In [1]: import numpy as np

In [2]: import numpy.linalg as la

In [3]: np.set_printoptions(suppress=True, linewidth=140)

In [4]: rnd = lambda a: np.round(a, 3) + 0

In [5]: A = np.load("w.npy")

In [6]: rnd(A)
Out[6]: 
array([[0.333, 0.333, 0.333, 0.   ],
       [0.   , 0.667, 0.   , 0.333],
       [0.   , 0.   , 1.   , 0.   ],
       [0.   , 0.333, 0.333, 0.333]])

In [7]: x = np.array([0, -1, -3, 2])

In [8]: rhs = A @ x

In [9]: rnd(rhs)
Out[9]: array([-1.333,  0.   , -3.   , -0.667])

In [10]: rnd(la.solve(A.T, A[3]))
Out[10]: array([0., 0., 0., 1.])

In [11]: rnd(la.solve(A, rhs + A[:, 2]))
Out[11]: array([ 0., -1., -2.,  2.])

In [12]: rnd(np.kron(np.eye(2, dtype=int), A))
Out[12]: 
array([[0.333, 0.333, 0.333, 0.   , 0.   , 0.   , 0.   , 0.   ],
       [0.   , 0.667, 0.   , 0.333, 0.   , 0.   , 0.   , 0.   ],
       [0.   , 0.   , 1.   , 0.   , 0.   , 0.   , 0.   , 0.   ],
       [0.   , 0.333, 0.333, 0.333, 0.   , 0.   , 0.   , 0.   ],
       [0.   , 0.   , 0.   , 0.   , 0.333, 0.333, 0.333, 0.   ],
       [0.   , 0.   , 0.   , 0.   , 0.   , 0.667, 0.   , 0.333],
       [0.   , 0.   , 0.   , 0.   , 0.   , 0.   , 1.   , 0.   ],
       [0.   , 0.   , 0.   , 0.   , 0.   , 0.333, 0.333, 0.333]])

In [13]: rnd(la.eigvals(A))
Out[13]: array([0.333, 0.873, 0.127, 1.   ])

In [14]: rnd(np.poly(A))
Out[14]: array([ 1.   , -2.333,  1.778, -0.481,  0.037])

In [15]: rnd(np.einsum("ii->", A))
Out[15]: np.float64(2.333)

In [16]: t3 = np.stack([A, 4 * A, A[::-1]])

In [17]: (t3 @ A.T).shape
Out[17]: (3, 4, 4)

In [18]: rnd(la.det(t3))
Out[18]: array([0.037, 9.481, 0.037])

In [19]: X = np.load("layer7.npy")

In [20]: X
Out[20]: 
array([[ 0.8,  0.7,  3.3],
       [ 0. ,  0.6, -0.6],
       [ 2.1,  0.4, -0.3],
       [-1.3,  1.8, -1.8],
       [ 0.6, -0.2,  3. ],
       [ 0.6, -0.2, -3. ]])

In [21]: rnd(la.norm(X, axis=1))
Out[21]: array([3.467, 0.849, 2.159, 2.858, 3.066, 3.066])

In [22]: X[2] @ X[5]
Out[22]: np.float64(2.08)

In [23]: rnd(la.norm(X[2], 1)), rnd(la.norm(X[2], np.inf))
Out[23]: (np.float64(2.8), np.float64(2.1))

In [24]: m1 = np.loadtxt("sample9.csv", delimiter=",")

In [25]: rnd(m1)
Out[25]: 
array([[ 0.359, -0.128, -0.641, -0.128, -0.128, -0.641],
       [-0.128,  0.974, -0.128, -0.026, -0.026, -0.128],
       [-0.641, -0.128,  0.359, -0.128, -0.128, -0.641],
       [-0.128, -0.026, -0.128,  0.974, -0.026, -0.128],
       [-0.128, -0.026, -0.128, -0.026,  0.974, -0.128],
       [-0.641, -0.128, -0.641, -0.128, -0.128,  0.359]])

In [26]: # columns are unit length and at right angles

In [27]: evals, vecs = la.eigh(m1)

In [28]: np.unique(evals.round(6) + 0, return_counts=True)[1]
Out[28]: array([1, 5])

In [29]: print(rnd(evals))
[-1.  1.  1.  1.  1.  1.]

In [30]: rnd(vecs.T @ m1 @ vecs)
Out[30]: 
array([[-1.,  0.,  0.,  0.,  0.,  0.],
       [ 0.,  1.,  0.,  0.,  0.,  0.],
       [ 0.,  0.,  1.,  0.,  0.,  0.],
       [ 0.,  0.,  0.,  1.,  0.,  0.],
       [ 0.,  0.,  0.,  0.,  1.,  0.],
       [ 0.,  0.,  0.,  0.,  0.,  1.]])

In [31]: r0 = np.array([3, 3, 4, 3, 5, 2])

In [32]: A2 = m1 + np.outer(r0, np.eye(6)[2])

In [33]: la.matrix_rank(la.inv(A2) - la.inv(m1), tol=1e-8)
Out[33]: np.int64(1)

In [34]: rnd(A2)
Out[34]: 
array([[ 0.359, -0.128,  2.359, -0.128, -0.128, -0.641],
       [-0.128,  0.974,  2.872, -0.026, -0.026, -0.128],
       [-0.641, -0.128,  4.359, -0.128, -0.128, -0.641],
       [-0.128, -0.026,  2.872,  0.974, -0.026, -0.128],
       [-0.128, -0.026,  4.872, -0.026,  0.974, -0.128],
       [-0.641, -0.128,  1.359, -0.128, -0.128,  0.359]])

In [35]: W0 = np.load("test14.npy")

In [36]: rnd(W0)
Out[36]: 
array([[0.364, 0.   , 0.091, 0.273, 0.182, 0.091],
       [0.154, 0.231, 0.231, 0.   , 0.154, 0.231],
       [0.231, 0.077, 0.231, 0.231, 0.154, 0.077],
       [0.25 , 0.   , 0.   , 0.25 , 0.375, 0.125],
       [0.071, 0.214, 0.214, 0.214, 0.071, 0.214],
       [0.1  , 0.2  , 0.1  , 0.1  , 0.1  , 0.4  ]])

In [37]: # row-stochastic, so 1 is an eigenvalue

In [38]: r0 = np.array([2, 8, 4, 0, 5, 1])

In [39]: A2 = W0 + np.outer(r0, np.eye(6)[4])

In [40]: rnd(A2)
Out[40]: 
array([[0.364, 0.   , 0.091, 0.273, 2.182, 0.091],
       [0.154, 0.231, 0.231, 0.   , 8.154, 0.231],
       [0.231, 0.077, 0.231, 0.231, 4.154, 0.077],
       [0.25 , 0.   , 0.   , 0.25 , 0.375, 0.125],
       [0.071, 0.214, 0.214, 0.214, 5.071, 0.214],
       [0.1  , 0.2  , 0.1  , 0.1  , 1.1  , 0.4  ]])

In [41]: la.matrix_rank(A2 - W0)
Out[41]: np.int64(1)

In [42]: print(la.matrix_rank(la.inv(A2) - la.inv(W0), tol=1e-8))
1

In [43]: rnd(la.det(A2) / la.det(W0)), rnd(1 + la.solve(W0, r0)[4])
Out[43]: (np.float64(2.569), np.float64(2.569))

In [44]: print(rnd(la.norm(A2, 2) / la.norm(A2)))
0.998

In [45]: t3 = np.stack([W0, 2 * W0, W0[::-1]])

In [46]: la.matrix_rank(t3.reshape(3, -1))
Out[46]: np.int64(2)

In [47]: K = np.load("arr.npy")

In [48]: K
Out[48]: 
array([[ 2.,  0.,  0.,  0.,  0.],
       [ 0.,  4.,  7., -1., -9.],
       [ 0.,  7., -3.,  0., -6.],
       [ 0.,  3., -6., -9.,  0.],
       [ 0., -7.,  0.,  6., -8.]])

In [49]: evals, vecs = la.eigh(m1)

In [50]: x = np.array([9, -9, 8, -2, -9, -2])

In [51]: rnd(x @ m1 @ x)
Out[51]: np.float64(237.436)

In [52]: rnd(np.abs(m1).sum(axis=1).max()), rnd(np.abs(evals).max())
Out[52]: (np.float64(2.026), np.float64(1.0))

In [53]: rnd(vecs * np.abs(evals) @ vecs.T)
Out[53]: 
array([[1., 0., 0., 0., 0., 0.],
       [0., 1., 0., 0., 0., 0.],
       [0., 0., 1., 0., 0., 0.],
       [0., 0., 0., 1., 0., 0.],
       [0., 0., 0., 0., 1., 0.],
       [0., 0., 0., 0., 0., 1.]])

In [54]: rng = np.random.default_rng(149)

In [55]: lab = rng.integers(0, 3, 6)

In [56]: feats = np.triu((lab[:, None] == lab) & (rng.random((6, 6)) < 0.8), 1).astype(int)

In [57]: feats += feats.T

In [58]: print(feats)
[[0 1 0 1 0 1]
 [1 0 0 0 0 1]
 [0 0 0 0 0 0]
 [1 0 0 0 0 1]
 [0 0 0 0 0 0]
 [1 1 0 1 0 0]]

In [59]: # column 3 repeats column 1

In [60]: G = feats.T @ feats

In [61]: np.diag(G)
Out[61]: array([3, 2, 0, 2, 0, 3])

In [62]: print(np.trace(G), (feats ** 2).sum())
10 10

In [63]: la.matrix_rank(G)
Out[63]: np.int64(3)

In [64]: rnd(la.svd(feats, compute_uv=False) ** 2)
Out[64]: array([6.562, 2.438, 1.   , 0.   , 0.   , 0.   ])

In [65]: rnd(la.eigvalsh(feats).min())
Out[65]: np.float64(-1.562)

In [66]: np.all(la.eigvalsh(feats) > 0)
Out[66]: np.False_

In [67]: Uu, sigma, Vt = la.svd(feats)

In [68]: vecs = Vt[:(sigma > 1e-8).sum()]

In [69]: x = feats[1] + 3 * feats[5] + rng.integers(2) * np.eye(6)[5]

In [70]: x
Out[70]: array([4., 3., 0., 3., 0., 2.])

In [71]: np.allclose(vecs.T @ vecs @ x, x)
Out[71]: True

In [72]: rnd(vecs.T @ vecs)
Out[72]: 
array([[1. , 0. , 0. , 0. , 0. , 0. ],
       [0. , 0.5, 0. , 0.5, 0. , 0. ],
       [0. , 0. , 0. , 0. , 0. , 0. ],
       [0. , 0.5, 0. , 0.5, 0. , 0. ],
       [0. , 0. , 0. , 0. , 0. , 0. ],
       [0. , 0. , 0. , 0. , 0. , 1. ]])

In [73]: rank = la.matrix_rank(feats)

In [74]: rank
Out[74]: np.int64(3)

In [75]: N = la.svd(feats)[2][rank:].T

In [76]: la.matrix_rank(feats.T @ feats), la.matrix_rank(feats @ feats.T)
Out[76]: (np.int64(3), np.int64(3))

In [77]: N.shape
Out[77]: (6, 3)

In [78]: [int(la.matrix_rank(feats[:i])) for i in range(1, len(feats) + 1)]
Out[78]: [1, 2, 2, 2, 2, 3]

In [79]: data = np.load("out4.npy")

In [80]: data
Out[80]: 
array([[ 0. , -1. , -0.8, -0.8],
       [ 0.8,  0. , -0.6,  0.5],
       [ 1.5,  1. , -0.2, -0.4],
       [-2.7, -1.1, -0.4,  0.4],
       [-0.8, -0.7,  0.9,  2.2]])

In [81]: x = np.array([7, -8, -2, -9])

In [82]: rhs = data @ x

In [83]: print(rnd(la.pinv(data) @ data))
[[1. 0. 0. 0.]
 [0. 1. 0. 0.]
 [0. 0. 1. 0.]
 [0. 0. 0. 1.]]

In [84]: rhs = rhs + 0.3 * rng.normal(size=5)

In [85]: rnd(rhs)
Out[85]: array([ 17.072,   2.195,   6.398, -12.776, -21.944])

In [86]: coef, *_ = la.lstsq(data, rhs)

In [87]: rnd(la.norm(rhs - data @ coef))
Out[87]: np.float64(0.029)

In [88]: mat = np.loadtxt("run17.csv", delimiter=",")

In [89]: mat
Out[89]: 
array([[ 5., -2.,  6., -8.],
       [-8.,  5., -2.,  6.],
       [ 6., -8.,  5., -2.],
       [-2.,  6., -8.,  5.]])

In [90]: G = mat.T @ mat

In [91]: la.matrix_rank(G)
Out[91]: np.int64(4)

In [92]: G
Out[92]: 
array([[ 129., -110.,   92., -110.],
       [-110.,  129., -110.,   92.],
       [  92., -110.,  129., -110.],
       [-110.,   92., -110.,  129.]])

In [93]: np.diag(G)
Out[93]: array([129., 129., 129., 129.])
